% ipython --no-banner

In [1]: import numpy as np

In [2]: np.set_printoptions(precision=2, suppress=True, linewidth=120, sign=" ")

In [3]: def rd(a):
   ...:     return np.round(a, 2) + 0
   ...: 

In [4]: W0 = np.array([[1.0, 0.0, 0.0], [0.0, 1.0, 0.0], [0.0, 0.5, 0.5]])

In [5]: x0 = np.array([2, 1, 2])

In [6]: np.einsum("ij,j->i", W0, x0)
Out[6]: array([ 2. ,  1. ,  1.5])

In [7]: (W0 * x0).sum(axis=1)
Out[7]: array([ 2. ,  1. ,  1.5])

In [8]: W0 * x0
Out[8]: 
array([[ 2. ,  0. ,  0. ],
       [ 0. ,  1. ,  0. ],
       [ 0. ,  0.5,  1. ]])

In [9]: np.sign((W0 @ x0).round(6))
Out[9]: array([ 1.,  1.,  1.])

In [10]: rng = np.random.default_rng(87303)

In [11]: t = np.sort(rng.uniform(-2, 2, 26))

In [12]: K = np.c_[t, t ** 2, t ** 3] @ np.array([[0, -1, 2], [1, 1, -2], [0, 2, 0]])

In [13]: rd(K)
Out[13]: 
array([[  3.97,  -9.84, -11.91],
       [  3.78,  -8.95, -11.44],
       [  3.1 ,  -6.07,  -9.73],
       [  2.62,  -4.24,  -8.47],
       [  2.41,  -3.53,  -7.94],
       [  2.1 ,  -2.54,  -7.1 ],
       [  1.34,  -0.61,  -5.  ],
       [  1.17,  -0.28,  -4.5 ],
       [  0.93,   0.11,  -3.78],
       [  0.83,   0.23,  -3.49],
       [  0.57,   0.47,  -2.64],
       [  0.47,   0.51,  -2.32],
       [  0.47,   0.51,  -2.32],
       [  0.46,   0.51,  -2.28],
       [  0.01,   0.11,  -0.23],
       [  0.04,  -0.15,   0.33],
       [  0.32,   0.11,   0.49],
       [  1.25,   2.91,  -0.26],
       [  1.61,   4.45,  -0.69],
       [  1.7 ,   4.83,  -0.79],
       [  2.45,   8.57,  -1.77],
       [  2.82,  10.6 ,  -2.28],
       [  3.02,  11.76,  -2.56],
       [  3.33,  13.64,  -3.01],
       [  3.52,  14.83,  -3.28],
       [  3.95,  17.65,  -3.92]])

In [14]: rd(np.linalg.norm(K, "nuc"))
Out[14]: np.float64(67.46)

In [15]: rd(np.linalg.norm(K[5], 1)), rd(np.linalg.norm(K[5], np.inf))
Out[15]: (np.float64(11.75), np.float64(7.1))

In [16]: z = K[:, 1] > np.median(K[:, 1])

In [17]: r0 = K[z].mean(axis=0) - K[~z].mean(axis=0)

In [18]: z.astype(int)
Out[18]: array([ 0,  0,  0,  0,  0,  0,  0,  0,  0,  0,  1,  1,  1,  1,  0,  0,  0,  1,  1,  1,  1,  1,  1,  1,  1,  1])

In [19]: ((K - K.mean(axis=0)) @ r0 > 0).astype(int)
Out[19]: array([ 0,  0,  0,  0,  0,  0,  0,  0,  0,  0,  0,  0,  0,  0,  0,  0,  0,  1,  1,  1,  1,  1,  1,  1,  1,  1])

In [20]: P = K @ np.linalg.solve(K.T @ K, K.T)

In [21]: rd(np.linalg.eigvalsh(P))
Out[21]: 
array([ 0.,  0.,  0.,  0.,  0.,  0.,  0.,  0.,  0.,  0.,  0.,  0.,  0.,  0.,  0.,  0.,  0.,  0.,  0.,  0.,  0.,  0.,
        0.,  1.,  1.,  1.])

In [22]: rd(np.diag(P))
Out[22]: 
array([ 0.35,  0.29,  0.16,  0.11,  0.1 ,  0.09,  0.09,  0.09,  0.08,  0.08,  0.06,  0.06,  0.06,  0.06,  0.  ,  0.01,
        0.04,  0.09,  0.1 ,  0.1 ,  0.1 ,  0.11,  0.13,  0.17,  0.2 ,  0.29])
